% ipython --no-banner

In [1]: import numpy as np

In [2]: np.set_printoptions(suppress=True, linewidth=120)

In [3]: def rd(a):
   ...:     return np.round(a, 2) + 0
   ...: 

In [4]: arr = np.load("run11.npy")

In [5]: arr
Out[5]: 
array([[ -6,  -8,   2,   2,  -1,   2,  -5],
       [  0,  -2,   8,   8,   5,   8,   1],
       [  2,   0,  10,  10,   7,  10,   3],
       [ -6,  -8,   2,   2,  -1,   2,  -5],
       [ -8, -10,   0,   0,  -3,   0,  -7],
       [ -4,  -6,   4,   4,   1,   4,  -3],
       [  2,   0,  10,  10,   7,  10,   3],
       [ -6,  -8,   2,   2,  -1,   2,  -5],
       [ -4,  -6,   4,   4,   1,   4,  -3],
       [  1,  -1,   9,   9,   6,   9,   2]])

In [6]: np.linalg.matrix_rank(arr, rtol=0.1)
Out[6]: np.int64(2)

In [7]: rd(np.linalg.norm(arr, 2) / np.linalg.norm(arr))
Out[7]: np.float64(0.81)

In [8]: np.argsort(-np.linalg.norm(arr, axis=0).round(6), kind="stable")[:3]
Out[8]: array([2, 3, 5])

In [9]: np.linalg.cond(arr) > 100
Out[9]: np.True_

In [10]: rank = np.linalg.matrix_rank(arr)

In [11]: rank
Out[11]: np.int64(2)

In [12]: ns = np.linalg.svd(arr)[2][rank:].T

In [13]: np.linalg.matrix_rank(arr.T @ arr), np.linalg.matrix_rank(arr @ arr.T)
Out[13]: (np.int64(2), np.int64(2))

In [14]: np.allclose(arr @ ns, 0)
Out[14]: True

In [15]: [int(np.linalg.matrix_rank(arr[:i])) for i in range(1, len(arr) + 1)]
Out[15]: [1, 2, 2, 2, 2, 2, 2, 2, 2, 2]

In [16]: M2 = arr / np.linalg.norm(arr, axis=1, keepdims=True)

In [17]: cov = M2 @ M2.T

In [18]: rd(cov)
Out[18]: 
array([[ 1.  ,  0.31,  0.12,  1.  ,  0.95,  0.89,  0.12,  1.  ,  0.89,  0.2 ],
       [ 0.31,  1.  ,  0.98,  0.31, -0.01,  0.7 ,  0.98,  0.31,  0.7 ,  0.99],
       [ 0.12,  0.98,  1.  ,  0.12, -0.2 ,  0.55,  1.  ,  0.12,  0.55,  1.  ],
       [ 1.  ,  0.31,  0.12,  1.  ,  0.95,  0.89,  0.12,  1.  ,  0.89,  0.2 ],
       [ 0.95, -0.01, -0.2 ,  0.95,  1.  ,  0.7 , -0.2 ,  0.95,  0.7 , -0.12],
       [ 0.89,  0.7 ,  0.55,  0.89,  0.7 ,  1.  ,  0.55,  0.89,  1.  ,  0.62],
       [ 0.12,  0.98,  1.  ,  0.12, -0.2 ,  0.55,  1.  ,  0.12,  0.55,  1.  ],
       [ 1.  ,  0.31,  0.12,  1.  ,  0.95,  0.89,  0.12,  1.  ,  0.89,  0.2 ],
       [ 0.89,  0.7 ,  0.55,  0.89,  0.7 ,  1.  ,  0.55,  0.89,  1.  ,  0.62],
       [ 0.2 ,  0.99,  1.  ,  0.2 , -0.12,  0.62,  1.  ,  0.2 ,  0.62,  1.  ]])

In [19]: rd(np.linalg.norm(M2, axis=1))
Out[19]: array([1., 1., 1., 1., 1., 1., 1., 1., 1., 1.])

In [20]: J = np.loadtxt("x.csv", delimiter=",")

In [21]: J
Out[21]: 
array([[1., 0., 0., 0., 0., 0., 0., 0., 0., 0.],
       [1., 1., 0., 0., 0., 0., 0., 0., 0., 0.],
       [5., 2., 1., 0., 0., 0., 0., 0., 0., 0.],
       [2., 1., 7., 1., 0., 0., 0., 0., 0., 0.],
       [9., 2., 6., 9., 1., 0., 0., 0., 0., 0.],
       [8., 2., 3., 6., 4., 1., 0., 0., 0., 0.],
       [0., 3., 5., 0., 7., 5., 1., 0., 0., 0.],
       [7., 4., 2., 3., 4., 5., 4., 1., 0., 0.],
       [7., 0., 8., 2., 8., 0., 2., 6., 1., 0.],
       [2., 6., 7., 4., 4., 3., 4., 5., 1., 1.]])

In [22]: np.linalg.matrix_rank(J - J[0, 0] * np.eye(10))
Out[22]: np.int64(9)

In [23]: rd(np.sort(np.linalg.eigvals(J)))
Out[23]: array([1., 1., 1., 1., 1., 1., 1., 1., 1., 1.])

In [24]: np.linalg.cond(J) > 100
Out[24]: np.True_

In [25]: np.linalg.matrix_rank(J, rtol=0.1)
Out[25]: np.int64(6)

In [26]: [round(float(x), 2) for x in np.linalg.svd(J, compute_uv=False)[:3]]
Out[26]: [27.48, 11.84, 8.16]

In [27]: rd(np.linalg.norm(J, 2) / np.linalg.norm(J))
Out[27]: np.float64(0.84)

In [28]: np.argsort(-np.linalg.norm(J, axis=0).round(6), kind="stable")[:3]
Out[28]: array([0, 2, 4])

In [29]: rng = np.random.default_rng(31474)

In [30]: lab = rng.permutation(10)

In [31]: lab
Out[31]: array([1, 3, 4, 9, 7, 2, 8, 5, 6, 0])

In [32]: M2 = J[lab][:, lab]

In [33]: np.diag(M2)
Out[33]: array([1., 1., 1., 1., 1., 1., 1., 1., 1., 1.])

In [34]: rd(np.linalg.det(M2)), rd(np.linalg.det(J[lab]))
Out[34]: (np.float64(1.0), np.float64(-1.0))

In [35]: np.linalg.norm(J, axis=1).argmax()
Out[35]: np.int64(8)

In [36]: rd(np.linalg.norm(J, 1)), rd(np.linalg.norm(J, np.inf))
Out[36]: (np.float64(42.0), np.float64(37.0))

In [37]: rd(np.linalg.norm(J, 2))
Out[37]: np.float64(27.48)

In [38]: rd(np.linalg.norm(J) ** 2 / np.linalg.norm(J, 2) ** 2)
Out[38]: np.float64(1.4)

In [39]: rd(np.linalg.norm(J[3] - J[2]))
Out[39]: np.float64(6.86)

In [40]: K = np.loadtxt("case10.csv", delimiter=",")

In [41]: K
Out[41]: 
array([[  1.03,  -9.  ,   3.02,   2.99,  -0.01,   1.02,   3.  ,   6.02,  -0.99,   5.  ],
       [ -7.02,  11.96,   2.99,   5.97,   1.99,  11.04,  -2.97,   2.97,  12.  , -10.  ],
       [ 11.99,   1.99, -18.  , -19.97,   4.99, -19.02,   5.01, -15.  ,  -8.99,  -1.02],
       [ -1.98,   6.99,   0.  ,  -1.  ,  -3.01,  -0.99,  -4.99,  -6.  ,  -1.99,  -2.  ],
       [ -1.01,  -1.99,   2.99,   2.  ,  -3.01,  -0.03,  -2.  ,  -0.01,  -3.  ,   2.99],
       [  0.99,   5.01,  -2.98,  -5.03,  -2.99,  -6.02,  -4.02,  -9.  ,  -6.  ,   0.02],
       [ -3.01,   2.01,   3.  ,   3.99,  -0.02,   5.01,  -1.01,   3.  ,   4.  ,  -1.98],
       [ -9.02,   6.01,   8.98,  11.99,  -0.01,  15.03,  -3.02,   9.04,  12.  ,  -5.98]])

In [42]: M2 = K / np.linalg.norm(K, axis=1, keepdims=True)

In [43]: cov = M2 @ M2.T

In [44]: rd(cov[6])
Out[44]: array([ 0.05,  0.88, -0.9 , -0.05,  0.  , -0.66,  1.  ,  1.  ])

In [45]: rd(np.degrees(np.arccos(np.clip(cov[6, 0], -1, 1))))
Out[45]: np.float64(87.25)

In [46]: (np.abs(cov) > 0.9).astype(int)
Out[46]: 
array([[1, 0, 0, 0, 0, 0, 0, 0],
       [0, 1, 0, 0, 0, 0, 0, 0],
       [0, 0, 1, 0, 0, 0, 0, 0],
       [0, 0, 0, 1, 0, 0, 0, 0],
       [0, 0, 0, 0, 1, 0, 0, 0],
       [0, 0, 0, 0, 0, 1, 0, 0],
       [0, 0, 0, 0, 0, 0, 1, 1],
       [0, 0, 0, 0, 0, 0, 1, 1]])

In [47]: rd(cov)
Out[47]: 
array([[ 1.  , -0.4 , -0.4 , -0.85,  0.48, -0.66,  0.05,  0.05],
       [-0.4 ,  1.  , -0.59,  0.24, -0.36, -0.38,  0.88,  0.88],
       [-0.4 , -0.59,  1.  ,  0.22, -0.4 ,  0.72, -0.9 , -0.9 ],
       [-0.85,  0.24,  0.22,  1.  ,  0.06,  0.78, -0.05, -0.05],
       [ 0.48, -0.36, -0.4 ,  0.06,  1.  ,  0.05,  0.  ,  0.  ],
       [-0.66, -0.38,  0.72,  0.78,  0.05,  1.  , -0.66, -0.67],
       [ 0.05,  0.88, -0.9 , -0.05,  0.  , -0.66,  1.  ,  1.  ],
       [ 0.05,  0.88, -0.9 , -0.05,  0.  , -0.67,  1.  ,  1.  ]])

In [48]: U, sig, vt = np.linalg.svd(K)

In [49]: rd(sig)
Out[49]: array([53.77, 25.24, 14.47,  0.07,  0.05,  0.04,  0.03,  0.01])

In [50]: M2 = U[:, :3] @ np.diag(sig[:3]) @ vt[:3]

In [51]: rd(np.linalg.norm(K - M2) / np.linalg.norm(K))
Out[51]: np.float64(0.0)

In [52]: rd(np.linalg.norm(K - M2, 2)), rd(sig[3])
Out[52]: (np.float64(0.07), np.float64(0.07))

In [53]: np.linalg.matrix_rank(K, rtol=0.05)
Out[53]: np.int64(3)
